% ipython --no-banner

In [1]: import numpy as np

In [2]: np.set_printoptions(precision=2, suppress=True, linewidth=200)

In [3]: W0 = np.loadtxt("out18.csv", delimiter=",")

In [4]: print(W0)
[[ 1.  1.  1.  2.  3.  3.  3.  0.  0.  0.]
 [ 2.  1.  0.  3.  0.  0.  3.  0.  0.  0.]
 [ 3.  1.  2.  1.  0.  2.  0.  0.  0.  0.]
 [ 0.  2.  3.  2.  1.  0.  0.  0.  0.  0.]
 [ 3.  1.  0.  0.  1.  1.  3.  0.  0.  0.]
 [ 2.  0.  1.  2.  3.  3.  3.  0.  0.  0.]
 [ 2.  0.  1.  0.  1.  3.  0.  0.  0.  0.]
 [ 0.  0.  0.  0.  0.  0.  0.  0.  2. -2.]
 [ 0.  0.  0.  0.  0.  0.  0.  0.  0.  1.]
 [ 0.  0.  0.  0.  0.  0.  0.  2.  1.  1.]]

In [5]: rng = np.random.default_rng(103)

In [6]: lab = rng.permutation(10)

In [7]: print(lab)
[8 4 0 7 9 5 6 3 2 1]

In [8]: Y = W0[lab][:, lab]

In [9]: print(Y)
[[ 0.  0.  0.  0.  1.  0.  0.  0.  0.  0.]
 [ 0.  1.  3.  0.  0.  1.  3.  0.  0.  1.]
 [ 0.  3.  1.  0.  0.  3.  3.  2.  1.  1.]
 [ 2.  0.  0.  0. -2.  0.  0.  0.  0.  0.]
 [ 1.  0.  0.  2.  1.  0.  0.  0.  0.  0.]
 [ 0.  3.  2.  0.  0.  3.  3.  2.  1.  0.]
 [ 0.  1.  2.  0.  0.  3.  0.  0.  1.  0.]
 [ 0.  1.  0.  0.  0.  0.  0.  2.  3.  2.]
 [ 0.  0.  3.  0.  0.  2.  0.  1.  2.  1.]
 [ 0.  0.  2.  0.  0.  0.  3.  3.  0.  1.]]

In [10]: print(np.allclose(Y, W0))
False

In [11]: print((np.linalg.matrix_power((W0 != 0) + (W0.T != 0) + np.eye(10), 10) > 0).astype(int))
[[1 1 1 1 1 1 1 0 0 0]
 [1 1 1 1 1 1 1 0 0 0]
 [1 1 1 1 1 1 1 0 0 0]
 [1 1 1 1 1 1 1 0 0 0]
 [1 1 1 1 1 1 1 0 0 0]
 [1 1 1 1 1 1 1 0 0 0]
 [1 1 1 1 1 1 1 0 0 0]
 [0 0 0 0 0 0 0 1 1 1]
 [0 0 0 0 0 0 0 1 1 1]
 [0 0 0 0 0 0 0 1 1 1]]

In [12]: print(W0 @ W0)
[[27. 10. 15. 16. 20. 26. 24.  0.  0.  0.]
 [10.  9. 14. 13. 12. 15.  9.  0.  0.  0.]
 [15.  8. 12. 17. 16. 19. 18.  0.  0.  0.]
 [16. 10. 12. 13.  3.  7.  9.  0.  0.  0.]
 [16.  5.  7. 11. 16. 22. 18.  0.  0.  0.]
 [26. 10. 16. 15. 23. 29. 24.  0.  0.  0.]
 [14.  4.  7. 11. 16. 18. 18.  0.  0.  0.]
 [ 0.  0.  0.  0.  0.  0.  0. -4. -2.  0.]
 [ 0.  0.  0.  0.  0.  0.  0.  2.  1.  1.]
 [ 0.  0.  0.  0.  0.  0.  0.  2.  5. -2.]]

In [13]: print((W0 != 0).astype(int))
[[1 1 1 1 1 1 1 0 0 0]
 [1 1 0 1 0 0 1 0 0 0]
 [1 1 1 1 0 1 0 0 0 0]
 [0 1 1 1 1 0 0 0 0 0]
 [1 1 0 0 1 1 1 0 0 0]
 [1 0 1 1 1 1 1 0 0 0]
 [1 0 1 0 1 1 0 0 0 0]
 [0 0 0 0 0 0 0 0 1 1]
 [0 0 0 0 0 0 0 0 0 1]
 [0 0 0 0 0 0 0 1 1 1]]

In [14]: print(W0.reshape(2, -1))
[[ 1.  1.  1.  2.  3.  3.  3.  0.  0.  0.  2.  1.  0.  3.  0.  0.  3.  0.  0.  0.  3.  1.  2.  1.  0.  2.  0.  0.  0.  0.  0.  2.  3.  2.  1.  0.  0.  0.  0.  0.  3.  1.  0.  0.  1.  1.  3.  0.  0.
   0.]
 [ 2.  0.  1.  2.  3.  3.  3.  0.  0.  0.  2.  0.  1.  0.  1.  3.  0.  0.  0.  0.  0.  0.  0.  0.  0.  0.  0.  0.  2. -2.  0.  0.  0.  0.  0.  0.  0.  0.  0.  1.  0.  0.  0.  0.  0.  0.  0.  2.  1.
   1.]]

In [15]: print(W0.ravel(order="F"))
[ 1.  2.  3.  0.  3.  2.  2.  0.  0.  0.  1.  1.  1.  2.  1.  0.  0.  0.  0.  0.  1.  0.  2.  3.  0.  1.  1.  0.  0.  0.  2.  3.  1.  2.  0.  2.  0.  0.  0.  0.  3.  0.  0.  1.  1.  3.  1.  0.  0.
  0.  3.  0.  2.  0.  1.  3.  3.  0.  0.  0.  3.  3.  0.  0.  3.  3.  0.  0.  0.  0.  0.  0.  0.  0.  0.  0.  0.  0.  0.  2.  0.  0.  0.  0.  0.  0.  0.  2.  0.  1.  0.  0.  0.  0.  0.  0.  0. -2.
  1.  1.]

In [16]: t3 = W0.reshape(10, 2, -1)

In [17]: print(np.einsum("ihd,ihd->ih", t3, t3))
[[16. 18.]
 [14.  9.]
 [15.  4.]
 [18.  0.]
 [11. 10.]
 [18. 18.]
 [ 6.  9.]
 [ 0.  8.]
 [ 0.  1.]
 [ 0.  6.]]

In [18]: print(t3[:, 0])
[[1. 1. 1. 2. 3.]
 [2. 1. 0. 3. 0.]
 [3. 1. 2. 1. 0.]
 [0. 2. 3. 2. 1.]
 [3. 1. 0. 0. 1.]
 [2. 0. 1. 2. 3.]
 [2. 0. 1. 0. 1.]
 [0. 0. 0. 0. 0.]
 [0. 0. 0. 0. 0.]
 [0. 0. 0. 0. 0.]]

In [19]: print(t3.sum(axis=1))
[[ 4.  4.  1.  2.  3.]
 [ 2.  4.  0.  3.  0.]
 [ 5.  1.  2.  1.  0.]
 [ 0.  2.  3.  2.  1.]
 [ 4.  4.  0.  0.  1.]
 [ 5.  3.  1.  2.  3.]
 [ 5.  0.  1.  0.  1.]
 [ 0.  0.  0.  2. -2.]
 [ 0.  0.  0.  0.  1.]
 [ 0.  0.  2.  1.  1.]]

In [20]: print(np.einsum("ihd,jhd->hij", t3, t3).shape)
(2, 10, 10)

In [21]: print(np.diff(W0, axis=0))
[[ 1.  0. -1.  1. -3. -3.  0.  0.  0.  0.]
 [ 1.  0.  2. -2.  0.  2. -3.  0.  0.  0.]
 [-3.  1.  1.  1.  1. -2.  0.  0.  0.  0.]
 [ 3. -1. -3. -2.  0.  1.  3.  0.  0.  0.]
 [-1. -1.  1.  2.  2.  2.  0.  0.  0.  0.]
 [ 0.  0.  0. -2. -2.  0. -3.  0.  0.  0.]
 [-2.  0. -1.  0. -1. -3.  0.  0.  2. -2.]
 [ 0.  0.  0.  0.  0.  0.  0.  0. -2.  3.]
 [ 0.  0.  0.  0.  0.  0.  0.  2.  1.  0.]]

In [22]: print(W0.sum(axis=1))
[14.  9.  9.  8.  9. 14.  7.  0.  1.  4.]

In [23]: print(W0.sum(axis=0))
[13.  6.  8. 10.  9. 12. 12.  2.  3.  0.]

In [24]: print(W0.mean(axis=0))
[1.3 0.6 0.8 1.  0.9 1.2 1.2 0.2 0.3 0. ]

In [25]: J = np.load("layer3.npy")

In [26]: print(J)
[[ -0.8  -1.5   0.5  -1.    0.    0.2   0.3]
 [ -0.8  -0.7   0.5   1.6  -8.   -0.4  -0.1]
 [ -1.6   0.7   0.8  -0.4  -8.    0.8   1.2]
 [ -0.1   1.9   2.9   0.3   6.   -1.1  -0.3]
 [ -1.   -0.4  -0.3  -0.4  -8.   -1.1   0.8]
 [ -1.6  -1.6   1.9   0.8 -17.   -1.3  -0.2]
 [ -1.   -0.6   1.    0.2  -9.    1.9   0.2]
 [  0.3  -0.2  -0.4   1.4 -14.    0.9  -1.6]
 [ -0.1  -1.   -1.    0.   -4.   -0.2   1.9]]

In [27]: Y = np.c_[J[:, :4] @ np.array([[3, 2, -1, 3], [-3, 1, -3, 1], [-3, 3, -3, 1], [-1, -2, 3, 2]]), np.array([-3, -1, 0, 3, -1, -3, -1, 0, 3])]

In [28]: print(Y.round(2) + 0)
[[  1.6   0.4   0.8  -5.4  -3. ]
 [ -3.4  -4.    6.2   0.6  -1. ]
 [ -8.9   0.7  -4.1  -4.1   0. ]
 [-15.    9.8 -13.4   5.1   3. ]
 [ -0.5  -2.5   1.9  -4.5  -1. ]
 [ -6.5  -0.7   3.1  -2.9  -3. ]
 [ -4.4   0.    0.4  -2.2  -1. ]
 [  1.3  -3.6   5.7   3.1   0. ]
 [  5.7  -4.2   6.1  -2.3   3. ]]

In [29]: print(np.round(np.linalg.norm(Y - J @ np.linalg.lstsq(J, Y)[0], axis=0), 2) + 0)
[0.   0.   0.   0.   0.81]

In [30]: print(np.linalg.matrix_rank(Y))
5

In [31]: print(np.linalg.matrix_rank(np.c_[J, Y]))
8

In [32]: r0 = np.array([2, -3])

In [33]: print(np.convolve(J[5], r0))
[ -3.2   1.6   8.6  -4.1 -36.4  48.4   3.5   0.6]

In [34]: print(np.correlate(J[5], J[1], "full"))
[  0.16   0.8   13.25   9.4  -17.18   3.89 141.17 -16.37 -11.06  10.29  14.41   1.18   0.16]

In [35]: vec = np.array([2, 2, 3, 2, 0, 1, -3])

In [36]: a = np.maximum(J @ vec, 0)

In [37]: print(np.maximum(J @ vec, 0) - np.maximum(-J @ vec, 0))
[ -5.8   1.6  -3.   12.7  -8.    0.2   1.5   7.5 -11.1]

In [38]: print(a)
[ 0.   1.6  0.  12.7  0.   0.2  1.5  7.5  0. ]

In [39]: M = np.load("test4.npy")

In [40]: print(M)
[[   1   -1    1   -1]
 [   1    0    0    0]
 [   1    1    1    1]
 [   1    2    4    8]
 [   1    3    9   27]
 [   1    4   16   64]
 [   1    5   25  125]
 [   1    6   36  216]
 [   1    7   49  343]
 [   1    8   64  512]
 [   1    9   81  729]
 [   1   10  100 1000]
 [   1   11  121 1331]
 [   1   12  144 1728]]

In [41]: print(np.argsort(-np.linalg.norm(M, axis=0).round(6), kind="stable")[:3])
[3 2 1]

In [42]: Y = M / np.linalg.norm(M, axis=1, keepdims=True)

In [43]: gram = Y @ Y.T

In [44]: print(gram[4])
[-0.35  0.03  0.7   0.98  1.    1.    0.99  0.98  0.98  0.98  0.97  0.97  0.97  0.97]

In [45]: t3 = np.stack([M, 5 * M, M[::-1]])

In [46]: print(np.linalg.norm(t3, axis=(1, 2)))
[ 2607.17 13035.84  2607.17]

In [47]: print(t3.sum(axis=0))
[[    7     6   150  1722]
 [    7    11   121  1331]
 [    7    16   106  1006]
 [    7    21   105   777]
 [    7    26   118   674]
 [    7    31   145   727]
 [    7    36   186   966]
 [    7    41   241  1421]
 [    7    46   310  2122]
 [    7    51   393  3099]
 [    7    56   490  4382]
 [    7    61   601  6001]
 [    7    66   726  7986]
 [    7    71   865 10367]]

In [48]: print(np.linalg.matrix_rank(t3))
[4 4 4]

In [49]: print(np.linalg.matrix_rank(t3.reshape(3, -1)))
2

In [50]: Y = M / np.sqrt((M ** 2).mean(axis=1, keepdims=True))

In [51]: print(np.linalg.matrix_rank(Y) == np.linalg.matrix_rank(M))
True

In [52]: print(Y[1])
[2. 0. 0. 0.]

In [53]: print(np.linalg.norm(Y, axis=1))
[2. 2. 2. 2. 2. 2. 2. 2. 2. 2. 2. 2. 2. 2.]

In [54]: Uu, s, vt = np.linalg.svd(M, full_matrices=False)

In [55]: print(np.round(s / s[0], 2) + 0)
[1.   0.02 0.   0.  ]

In [56]: print(np.round(np.abs(vt[0]), 2) + 0)
[0.   0.01 0.09 1.  ]

In [57]: feats = np.load("mat.npy")

In [58]: print(feats)
[[0 1 0 0 1 0 0 1 0 0 1 1]
 [1 0 0 0 0 0 0 1 0 1 1 1]
 [0 0 0 1 0 1 1 0 1 0 0 0]
 [0 0 1 0 0 1 0 0 1 0 0 0]
 [1 0 0 0 0 0 0 0 0 0 1 1]
 [0 0 1 1 0 0 1 0 0 0 0 0]
 [0 0 1 0 0 1 0 0 1 0 0 0]
 [1 1 0 0 0 0 0 0 0 0 0 0]
 [0 0 1 1 0 0 1 0 0 0 0 0]
 [0 1 0 0 0 0 0 0 0 0 1 0]
 [1 1 0 0 1 0 0 0 0 1 0 1]
 [1 1 0 0 1 0 0 0 0 0 1 0]]

In [59]: # splits into 2 blocks

In [60]: print(np.all(np.linalg.eigvalsh(feats) > 0))
False

In [61]: w1 = np.array([[0, 0, -1, -2, -1],
    ...:     [1, 0, 2, -1, 2],
    ...:     [0, 2, 1, 2, 1],
    ...:     [1, 2, 1, 1, -1],
    ...:     [2, 1, -2, 1, 1],
    ...:     [1, 1, -2, 1, 0],
    ...:     [0, 1, 1, -1, -2],
    ...:     [2, -2, 0, -2, -2],
    ...:     [-2, 2, -1, -1, 2],
    ...:     [-2, 0, 0, 0, 1],
    ...:     [-1, -1, -1, -1, 2],
    ...:     [1, -2, -2, 0, -1]])

In [62]: b = np.array([1, 0, 0, -1, 1])

In [63]: act = np.maximum(feats @ w1 + b, 0)

In [64]: print((act > 0).astype(int))
[[1 0 0 0 1]
 [1 0 0 0 0]
 [1 1 0 0 0]
 [0 1 0 1 1]
 [1 0 0 0 1]
 [1 1 1 1 0]
 [0 1 0 1 1]
 [1 0 1 0 1]
 [1 1 1 1 0]
 [1 0 1 0 1]
 [1 0 0 0 1]
 [1 0 0 0 1]]

In [65]: print(act)
[[6 0 0 0 3]
 [1 0 0 0 0]
 [1 6 0 0 0]
 [0 5 0 1 4]
 [1 0 0 0 1]
 [2 5 3 1 0]
 [0 5 0 1 4]
 [2 0 1 0 2]
 [2 5 3 1 0]
 [1 0 1 0 5]
 [3 0 0 0 3]
 [3 0 0 0 5]]

In [66]: W2 = np.array([[0, 0], [2, 3], [1, 3], [1, 2], [1, 2]])

In [67]: print(w1 @ W2)
[[ -4  -9]
 [  3   8]
 [  8  15]
 [  5   9]
 [  2   1]
 [  1  -1]
 [  0   0]
 [ -8 -14]
 [  4   5]
 [  1   2]
 [ -2  -4]
 [ -7 -14]]

In [68]: print(act @ W2)
[[ 3  6]
 [ 0  0]
 [12 18]
 [15 25]
 [ 1  2]
 [14 26]
 [15 25]
 [ 3  7]
 [14 26]
 [ 6 13]
 [ 3  6]
 [ 5 10]]

In [69]: lab = rng.permutation(12)

In [70]: print(lab)
[11  5  2  0  6 10  9  3  8  4  1  7]

In [71]: Y = feats[lab][:, lab]

In [72]: print(np.allclose(Y, feats))
False

In [73]: print(np.diag(Y))
[0 0 0 0 0 0 0 0 0 0 0 0]

In [74]: print(np.round(np.sort(np.abs(np.linalg.eigvals(Y))), 2) + 0)
[0.   0.   0.62 0.67 0.86 1.24 1.38 1.62 1.86 2.   3.24 4.06]

In [75]: print(np.trace(Y))
0

In [76]: E = np.loadtxt("x.csv", delimiter=",")

In [77]: print(E)
[[5. 1. 0. 0. 0. 0. 0.]
 [0. 5. 1. 0. 0. 0. 0.]
 [0. 0. 5. 1. 0. 0. 0.]
 [0. 0. 0. 5. 1. 0. 0.]
 [0. 0. 0. 0. 5. 1. 0.]
 [0. 0. 0. 0. 0. 5. 1.]
 [0. 0. 0. 0. 0. 0. 5.]]

In [78]: lab = rng.permutation(7)

In [79]: print(lab)
[0 4 5 1 2 6 3]

In [80]: Y = E[lab][:, lab]

In [81]: print(np.diag(Y))
[5. 5. 5. 5. 5. 5. 5.]

In [82]: print(np.trace(Y))
35.0

In [83]: print(np.sort(np.abs(np.linalg.eigvals(Y))))
[5. 5. 5. 5. 5. 5. 5.]

In [84]: lab = rng.permutation(7)

In [85]: Y = E[:, lab] * rng.choice([-1, 1], 7)

In [86]: print(Y)
[[-5.  1. -0. -0. -0. -0.  0.]
 [-0.  5. -1. -0. -0. -0.  0.]
 [-0.  0. -5. -0. -0. -1.  0.]
 [-0.  0. -0. -0. -0. -5.  1.]
 [-0.  0. -0. -1. -0. -0.  5.]
 [-0.  0. -0. -5. -1. -0.  0.]
 [-0.  0. -0. -0. -5. -0.  0.]]

In [87]: Uu, _, vt = np.linalg.svd(E.T @ Y)

In [88]: print(lab)
[0 1 2 5 6 3 4]

In [89]: print(np.round(np.linalg.lstsq(E, Y)[0], 2) + 0)
[[-1.  0.  0.  0.  0.  0.  0.]
 [ 0.  1.  0.  0.  0.  0.  0.]
 [ 0.  0. -1.  0.  0.  0.  0.]
 [ 0.  0.  0.  0.  0. -1.  0.]
 [ 0.  0.  0.  0.  0.  0.  1.]
 [ 0.  0.  0. -1.  0.  0.  0.]
 [ 0.  0.  0.  0. -1.  0.  0.]]

In [90]: print(np.round(Uu @ vt, 2) + 0)
[[-1.  0.  0.  0.  0.  0.  0.]
 [ 0.  1.  0.  0.  0.  0.  0.]
 [ 0.  0. -1.  0.  0.  0.  0.]
 [ 0.  0.  0.  0.  0. -1.  0.]
 [ 0.  0.  0.  0.  0.  0.  1.]
 [ 0.  0.  0. -1.  0.  0.  0.]
 [ 0.  0.  0.  0. -1.  0.  0.]]

In [91]: Y = E + rng.integers(-2, 3, (7, 4)) @ rng.integers(-2, 3, (4, 7))

In [92]: print(Y)
[[  1.   3.   0.   8.  -4.  -8.   8.]
 [ -6.   5.   3.   6. -10.  -4.  12.]
 [ -3.   0.   5.  -4.  -5.   6.   2.]
 [ -1.  -2.   3.  10.  -6.  -2.   6.]
 [ -3.   4.  -3.  -1.   4.   1.   0.]
 [-10.   6.  -5.  -2.   2.   1.   9.]
 [  7.  -6.   4.   1.   5.   0.   1.]]

In [93]: print(np.linalg.matrix_rank(Y - E, tol=1e-8))
4

In [94]: print(np.abs(Y - E).sum(axis=1))
[34. 40. 21. 26. 12. 37. 27.]
